% python3 -q
>>> import numpy as np
>>> np.set_printoptions(precision=2, suppress=True, linewidth=140, floatmode="fixed")
>>> A = np.load("m.npy")
>>> A
array([[ -0.10,   0.60,   0.20,  16.00,  -1.70,  -0.60,   0.20,   1.10,   0.20],
       [ -1.10,   0.70,  -0.20, -10.00,  -2.70,  -0.90,  -1.20,   0.10,   0.40],
       [ -0.90,   0.00,  -0.20,  -2.00,   0.10,  -0.40,   0.50,  -0.30,  -1.90],
       [ -1.70,  -0.10,   0.60, -28.00,  -2.20,   1.10,   0.30,  -0.10,  -0.80]])
>>> # column 3 is much longer than the rest
>>> x = np.array([1, 3, -2, 0, 0, -3, 1, 3, -2])
>>> (A * x).sum(axis=1)
array([ 6.20,  2.40,  4.10, -4.90])
>>> A @ np.eye(9)[2]
array([ 0.20, -0.20, -0.20,  0.60])
>>> np.sign((A @ x).round(6))
array([ 1.00,  1.00,  1.00, -1.00])
>>> (A @ x).argmax()
np.int64(0)
>>> rng = np.random.default_rng(88698)
>>> A2 = A + rng.integers(-2, 3, (4, 1)) @ rng.integers(-2, 3, (1, 9))
>>> A2
array([[ -0.10,   0.60,   0.20,  16.00,  -1.70,  -0.60,   0.20,   1.10,   0.20],
       [  0.90,   2.70,  -4.20, -10.00,  -0.70,  -2.90,  -1.20,   0.10,   2.40],
       [ -0.90,   0.00,  -0.20,  -2.00,   0.10,  -0.40,   0.50,  -0.30,  -1.90],
       [ -0.70,   0.90,  -1.40, -28.00,  -1.20,   0.10,   0.30,  -0.10,   0.20]])
>>> A2 - A
array([[ 0.00,  0.00,  0.00,  0.00,  0.00,  0.00,  0.00,  0.00,  0.00],
       [ 2.00,  2.00, -4.00,  0.00,  2.00, -2.00,  0.00,  0.00,  2.00],
       [ 0.00,  0.00,  0.00,  0.00,  0.00,  0.00,  0.00,  0.00,  0.00],
       [ 1.00,  1.00, -2.00,  0.00,  1.00, -1.00,  0.00,  0.00,  1.00]])
>>> J = np.load("x.npy")
>>> J
array([[-18.00,  -4.00,  -8.00,  -6.00],
       [ 20.00,   6.00,   8.00,   6.00],
       [ 20.00,   4.00,  10.00,   6.00],
       [ 20.00,   4.00,   8.00,   8.00]])
>>> A2 = J / np.linalg.norm(J, axis=1, keepdims=True)
>>> C2 = A2 @ A2.T
>>> np.argwhere(np.triu(np.abs(C2) > 0.95, 1))
array([[0, 1],
       [0, 2],
       [0, 3],
       [1, 2],
       [1, 3],
       [2, 3]])
>>> C2
array([[ 1.00, -1.00, -1.00, -1.00],
       [-1.00,  1.00,  0.99,  0.99],
       [-1.00,  0.99,  1.00,  0.99],
       [-1.00,  0.99,  0.99,  1.00]])
>>> (C2 - 2 * np.eye(4)).round(6).argmax(axis=1)
array([1, 2, 1, 2])
>>> (np.abs(C2) > 0.9).astype(int)
array([[1, 1, 1, 1],
       [1, 1, 1, 1],
       [1, 1, 1, 1],
       [1, 1, 1, 1]])
>>> round(np.degrees(np.arccos(np.clip(C2[3, 2], -1, 1))), 2)
np.float64(6.91)
>>> Uu, sv, vt = np.linalg.svd(J)
>>> vecs = vt[:(sv > 1e-8).sum()]
>>> x = J[3] + 4 * J[2] + rng.integers(2) * np.eye(4)[0]
>>> x
array([101.00,  20.00,  48.00,  32.00])
>>> np.linalg.matrix_rank(np.vstack([J, x]))
np.int64(4)
>>> vecs.T @ vecs
array([[ 0.75,  0.25,  0.25,  0.25],
       [ 0.25,  0.75, -0.25, -0.25],
       [ 0.25, -0.25,  0.75, -0.25],
       [ 0.25, -0.25, -0.25,  0.75]])
>>> np.allclose(vecs.T @ vecs @ x, x)
False
>>> np.argsort(-np.linalg.norm(J, axis=0).round(6), kind="stable")[:3]
array([0, 2, 3])
>>> th = np.radians(30)
>>> r_ = np.eye(4)
>>> r_[1, 1] = r_[0, 0] = np.cos(th)
>>> r_[1, 0], r_[0, 1] = -np.sin(th), np.sin(th)
>>> r_
array([[ 0.87,  0.50,  0.00,  0.00],
       [-0.50,  0.87,  0.00,  0.00],
       [ 0.00,  0.00,  1.00,  0.00],
       [ 0.00,  0.00,  0.00,  1.00]])
>>> A2 = J @ r_.T
>>> np.allclose(J @ J.T, A2 @ A2.T)
True
>>> A2
array([[-17.59,   5.54,  -8.00,  -6.00],
       [ 20.32,  -4.80,   8.00,   6.00],
       [ 19.32,  -6.54,  10.00,   6.00],
       [ 19.32,  -6.54,   8.00,   8.00]])
>>> np.allclose(np.linalg.norm(J, axis=1), np.linalg.norm(A2, axis=1))
True
